>>> import numpy as np
>>> from numpy import linalg as LA
>>> np.set_printoptions(precision=1, suppress=True, linewidth=200)
>>> M = np.loadtxt("m.csv", delimiter=",")
>>> M
array([[1.1, 0. , 5. , 4. , 4. , 1. ],
       [1. , 3.1, 1. , 4. , 2. , 4. ],
       [0. , 3. , 5.1, 1. , 3. , 3. ],
       [2. , 1. , 3. , 4.1, 5. , 2. ],
       [2. , 5. , 5. , 1. , 5.1, 1. ],
       [1. , 0. , 5. , 4. , 4. , 1.1]])
>>> rng = np.random.default_rng(285556)
>>> idx = rng.permutation(6)
>>> idx
array([2, 3, 5, 1, 0, 4])
>>> other = M[idx][:, idx]
>>> other
array([[5.1, 1. , 3. , 3. , 0. , 3. ],
       [3. , 4.1, 2. , 1. , 2. , 5. ],
       [5. , 4. , 1.1, 0. , 1. , 4. ],
       [1. , 4. , 4. , 3.1, 1. , 2. ],
       [5. , 4. , 1. , 0. , 1.1, 4. ],
       [5. , 1. , 1. , 5. , 2. , 5.1]])
>>> np.diag(other)
array([5.1, 4.1, 1.1, 3.1, 1.1, 5.1])
>>> E, _ = LA.qr(np.array([[3.0, -0.9, -0.7, -1.0],
...     [0.1, 0.0, 0.1, -1.8],
...     [0.0, -1.4, -1.5, 0.7],
...     [0.2, 0.7, 0.9, -1.1]]))
>>> E.round(1) + 0
array([[-1. ,  0. ,  0.1,  0. ],
       [ 0. ,  0. , -0.6, -0.8],
       [ 0. ,  0.9, -0.4,  0.3],
       [-0.1, -0.5, -0.7,  0.5]])
>>> # orthonormal columns
>>> O = E.astype(float).copy()
>>> for j in range(4):
...     O[:, j] -= O[:, :j] @ (O[:, :j].T @ O[:, j])
...     O[:, j] /= LA.norm(O[:, j])
... 
>>> np.round(O.T @ E, 1) + 0
array([[1., 0., 0., 0.],
       [0., 1., 0., 0.],
       [0., 0., 1., 0.],
       [0., 0., 0., 1.]])
>>> other = E + rng.integers(-2, 3, (4, 1)) @ rng.integers(-2, 3, (1, 4))
>>> other.round(1) + 0
array([[-1. , -2. ,  2.1,  4. ],
       [ 0. , -2. ,  1.4,  3.2],
       [ 0. ,  0.9, -0.4,  0.3],
       [-0.1,  0.5, -1.7, -1.5]])
>>> other - E
array([[ 0., -2.,  2.,  4.],
       [ 0., -2.,  2.,  4.],
       [ 0.,  0.,  0.,  0.],
       [ 0.,  1., -1., -2.]])
>>> LA.matrix_rank(other - E, tol=1e-8)
np.int64(1)
>>> np.abs(other - E).sum(axis=1)
array([8., 8., 0., 4.])
>>> Uu, sigma, Vh = LA.svd(M, full_matrices=False)
>>> np.round(sigma / sigma[0], 1) + 0
array([1. , 0.3, 0.3, 0.2, 0.1, 0. ])
>>> Uu.shape, sigma.shape, Vh.shape
((6, 6), (6,), (6, 6))
>>> (sigma > 1e-8).sum()
np.int64(6)
>>> np.abs(Vh[0])
array([0.2, 0.3, 0.6, 0.4, 0.6, 0.3])
>>> np.cumsum(sigma ** 2) / np.sum(sigma ** 2)
array([0.8, 0.9, 1. , 1. , 1. , 1. ])
>>> x = np.array([3, 1, 0, 0])
>>> h1 = np.maximum(E @ x, 0)
>>> np.maximum(E @ (3 * x), 0)
array([0. , 0. , 2.6, 0. ])
>>> E.T @ h1
array([ 0. ,  0.8, -0.3,  0.2])
>>> other = np.array([[-5, 5], [5, 4], [3, 1], [-5, -4]])
>>> other.T @ E.T
array([[ 5.4,  2.2,  1.8, -6.8],
       [-4.8,  2.3,  2. , -5.1]])
>>> np.einsum("ik,kj->ij", E, other)
array([[ 5.4, -4.8],
       [ 2.2,  2.3],
       [ 1.8,  2. ],
       [-6.8, -5.1]])
>>> np.einsum("ik,kj->ji", E, other)
array([[ 5.4,  2.2,  1.8, -6.8],
       [-4.8,  2.3,  2. , -5.1]])
>>> arr = np.load("case9.npy")
>>> arr
array([[-0.9,  1.5, -0.6, -1.8, -0.5, -1.4],
       [ 0.9,  0.8,  2.3, -0.7,  1.3,  0.1],
       [ 0.3,  0. ,  1.6, -0.5, -2.1, -1.3],
       [ 1.6, -2. , -0.4,  0.4, -0.9,  1.2],
       [ 1.8, -1.6, -1. , -1.2,  1.1,  0. ],
       [-0.8, -0.2,  0.7,  1.9,  2.1,  0. ],
       [-1.1,  1.7, -1.4, -0.5, -1.6, -0.2],
       [ 1.6, -1.1,  1.6,  0.1, -1.5, -0.8],
       [ 0.9,  1.2, -1.3, -0.4, -1.9,  1.2],
       [ 0.1, -0.1,  0. , -0.9, -2.3,  1.7],
       [-0.7,  0.7, -0.9, -0.2, -0.9, -2.5],
       [-0.1,  0.5, -0.3,  1.9,  0.9, -2. ],
       [ 1.1, -0.5, -2.3, -0.5,  1. ,  1.1],
       [ 0.7,  1.1,  0. ,  1.2, -1.5, -1.9],
       [-0.4, -1.8, -0.5,  1.5,  1.2, -1.2],
       [ 1.6,  1.8,  1.3,  0.2,  1. , -0.4],
       [ 0.5,  2. , -0.7,  1.9,  0.5,  0.5]])
>>> LA.norm(arr, axis=1).argmax()
np.int64(4)
>>> np.round(LA.norm(arr, 1), 1), round(float(LA.norm(arr, np.inf)), 1)
(np.float64(22.3), 6.9)
>>> np.round(LA.norm(arr) ** 2 / LA.norm(arr, 2) ** 2, 1)
np.float64(3.7)
>>> round(float(LA.norm(arr[11] - arr[6])), 1)
4.3
>>> np.round(LA.norm(arr, 2), 1)
np.float64(6.4)
>>> LA.norm(arr, axis=1)
array([3. , 3. , 3. , 3. , 3.1, 3. , 3. , 3. , 3. , 3. , 3. , 3. , 3. , 3. , 3. , 2.9, 3. ])
>>> r0 = np.array([-3, 1])
>>> np.round(np.cross(E[2, :3], E[3, :3]), 1) + 0
array([-0.8,  0. ,  0.1])
>>> np.convolve(E[2], r0)
array([ 0. , -2.6,  2. , -1.2,  0.3])
>>> np.round(np.array([np.convolve(row, r0, "same") for row in E]), 1) + 0
array([[ 3. , -1.1, -0.2,  0.1],
       [ 0.1,  0. ,  1.8,  1.8],
       [ 0. , -2.6,  2. , -1.2],
       [ 0.2,  1.4,  1.6, -2.3]])
>>> idx = arr[:, 2] > np.median(arr[:, 2])
>>> r0 = arr[idx].mean(axis=0) - arr[~idx].mean(axis=0)
>>> r0.round(1) + 0
array([ 0.2,  0.2,  1.9,  0.5,  0. , -0.4])
>>> ((arr - arr.mean(axis=0)) @ r0 > 0).astype(int)
array([0, 1, 1, 0, 0, 1, 0, 1, 0, 0, 0, 1, 0, 1, 0, 1, 0])
>>> idx.astype(int)
array([0, 1, 1, 0, 0, 1, 0, 1, 0, 1, 0, 1, 0, 1, 0, 1, 0])
>>> np.argsort(-np.abs(r0).round(6), kind="stable")
array([2, 3, 5, 0, 1, 4])
>>> basis = arr[[12, 10]].astype(float)
>>> for _ in range(3):
...     idx = LA.norm(arr[:, None] - basis, axis=-1).argmin(axis=1)
...     basis = np.array([arr[idx == j].mean(axis=0) for j in range(2)])
... 
>>> idx
array([1, 0, 1, 0, 0, 0, 1, 1, 0, 0, 1, 1, 0, 1, 1, 1, 0])
>>> np.bincount(idx)
array([8, 9])
>>> np.abs(basis[1] - basis[0]).argmax()
np.int64(5)
>>> basis
array([[ 0.8, -0.1, -0.3,  0.1,  0.1,  0.7],
       [ 0.1,  0.5,  0.1,  0.2, -0.6, -1.3]])
>>> proj = arr @ LA.solve(arr.T @ arr, arr.T)
>>> np.allclose(proj @ proj, proj)
True
>>> np.diag(proj)
array([0.4, 0.4, 0.3, 0.3, 0.5, 0.3, 0.3, 0.4, 0.3, 0.3, 0.3, 0.3, 0.4, 0.4, 0.3, 0.4, 0.4])
>>> LA.matrix_rank(np.eye(17) - proj)
np.int64(11)
>>> feats = np.load("arr.npy")
>>> feats
array([[-0.3, -1.8, -4.5, -8.7],
       [-0.1, -2.3, -6.9, -6.9],
       [-0.3,  2.6,  8.7,  4.2],
       [ 1. , -1.2, -6.6,  7.4],
       [-0.4, -1.8, -4.1, -8.9],
       [ 0.6,  1.3,  2.2,  9.7],
       [ 0.9,  0.1, -2.4,  9.7],
       [-0.6, -1.1, -1.6, -9.8],
       [ 0.9, -1.8, -8.2,  5.4],
       [-0.4, -1.7, -4. , -9. ],
       [-0.7,  2.4,  9.5, -1.7],
       [-0.1,  2.6,  8.1,  5.2],
       [ 0.9, -0.5, -4.3,  8.9],
       [ 0.7,  0.6, -0.3,  9.9],
       [ 0.3, -2.6, -8.7, -4.1],
       [-1. ,  1.1,  6.1, -7.8],
       [ 1. , -1.5, -7.5,  6.4],
       [ 0.8,  0.4, -1.1,  9.9],
       [ 0.8,  0.4, -1.2,  9.9]])
>>> # null space of dimension 2
>>> x = np.array([3, -2, 2, -2])
>>> h1 = np.maximum(feats @ x, 0)
>>> np.maximum(feats @ (3 * x), 0)
array([33.4, 13.5,  8.9,  0. , 36. ,  0. ,  0. , 50.7,  0. , 36.5, 46. ,  0.8,  0. ,  0. ,  0. , 68.2,  0. ,  0. ,  0. ])
>>> round(float(LA.norm(feats, 2) / LA.norm(feats)), 1)
0.8
>>> LA.cond(feats) > 100
np.True_
>>> [round(float(x), 1) for x in LA.svd(feats, compute_uv=False)[:3]]
[34.7, 26.3, 0.0]
>>> Uu, sigma, Vh = LA.svd(feats)
>>> vecs = Vh[:(sigma > 1e-8).sum()]
>>> x = feats[0] + 3 * feats[13] + rng.integers(2) * np.eye(4)[1]
>>> x
array([ 1.9,  0.1, -5.5, 21.1])
>>> np.allclose(vecs.T @ vecs @ x, x)
True
>>> LA.matrix_rank(np.vstack([feats, x]))
np.int64(2)
>>> np.round(vecs.T @ vecs, 1) + 0
array([[ 0. ,  0. , -0.1,  0.1],
       [ 0. ,  0.1,  0.2,  0.1],
       [-0.1,  0.2,  0.9,  0. ],
       [ 0.1,  0.1,  0. ,  1. ]])
>>> r0 = np.array([1, -2, 1, 0, -2, -1, -1, 1])
>>> v = np.array([1, -5, -7, -1, -9, 0, 6, -4, -9, -4])
>>> data = np.outer(r0, v)
>>> data
array([[  1,  -5,  -7,  -1,  -9,   0,   6,  -4,  -9,  -4],
       [ -2,  10,  14,   2,  18,   0, -12,   8,  18,   8],
       [  1,  -5,  -7,  -1,  -9,   0,   6,  -4,  -9,  -4],
       [  0,   0,   0,   0,   0,   0,   0,   0,   0,   0],
       [ -2,  10,  14,   2,  18,   0, -12,   8,  18,   8],
       [ -1,   5,   7,   1,   9,   0,  -6,   4,   9,   4],
       [ -1,   5,   7,   1,   9,   0,  -6,   4,   9,   4],
       [  1,  -5,  -7,  -1,  -9,   0,   6,  -4,  -9,  -4]])
>>> # looks like rank 1
>>> LA.cond(data) > 100
np.True_
>>> LA.matrix_rank(data, rtol=0.1)
np.int64(1)
>>> [round(float(x), 1) for x in LA.svd(data, compute_uv=False)[:3]]
[63.1, 0.0, 0.0]
>>> round(LA.norm(data, 2) / LA.norm(data), 1)
np.float64(1.0)
>>> np.argsort(-LA.norm(data, axis=0).round(6), kind="stable")[:3]
array([4, 8, 2])
>>> Uu, sigma, Vh = LA.svd(data)
>>> vecs = Vh[:(sigma > 1e-8).sum()]
>>> x = data[6] + -3 * data[2] + rng.integers(2) * np.eye(10)[1]
>>> x
array([ -4.,  20.,  28.,   4.,  36.,   0., -24.,  16.,  36.,  16.])
>>> LA.matrix_rank(np.vstack([data, x]))
np.int64(1)
>>> np.allclose(vecs.T @ vecs @ x, x)
True
>>> np.round(np.diag(vecs.T @ vecs), 1) + 0
array([0. , 0.1, 0.2, 0. , 0.3, 0. , 0.1, 0.1, 0.3, 0.1])
>>> F = np.array([[-2, 0, 1, 2, 2, 0, 1, 0, 1, 0],
...     [0, 0, 0, 2, 2, 0, 1, 0, -1, -1],
...     [2, -1, -2, -1, 2, 0, 2, -1, -1, 0],
...     [2, 0, 2, -2, 0, 0, -1, 1, 0, 0]])
>>> F[1] = F[0]
>>> F
array([[-2,  0,  1,  2,  2,  0,  1,  0,  1,  0],
       [-2,  0,  1,  2,  2,  0,  1,  0,  1,  0],
       [ 2, -1, -2, -1,  2,  0,  2, -1, -1,  0],
       [ 2,  0,  2, -2,  0,  0, -1,  1,  0,  0]])
>>> # looks like rank 3
>>> LA.matrix_rank(F, rtol=0.1)
np.int64(3)
>>> np.argsort(-LA.norm(F, axis=0).round(6), kind="stable")[:3]
array([0, 3, 4])
>>> round(LA.norm(F, 2) / LA.norm(F), 1)
np.float64(0.7)
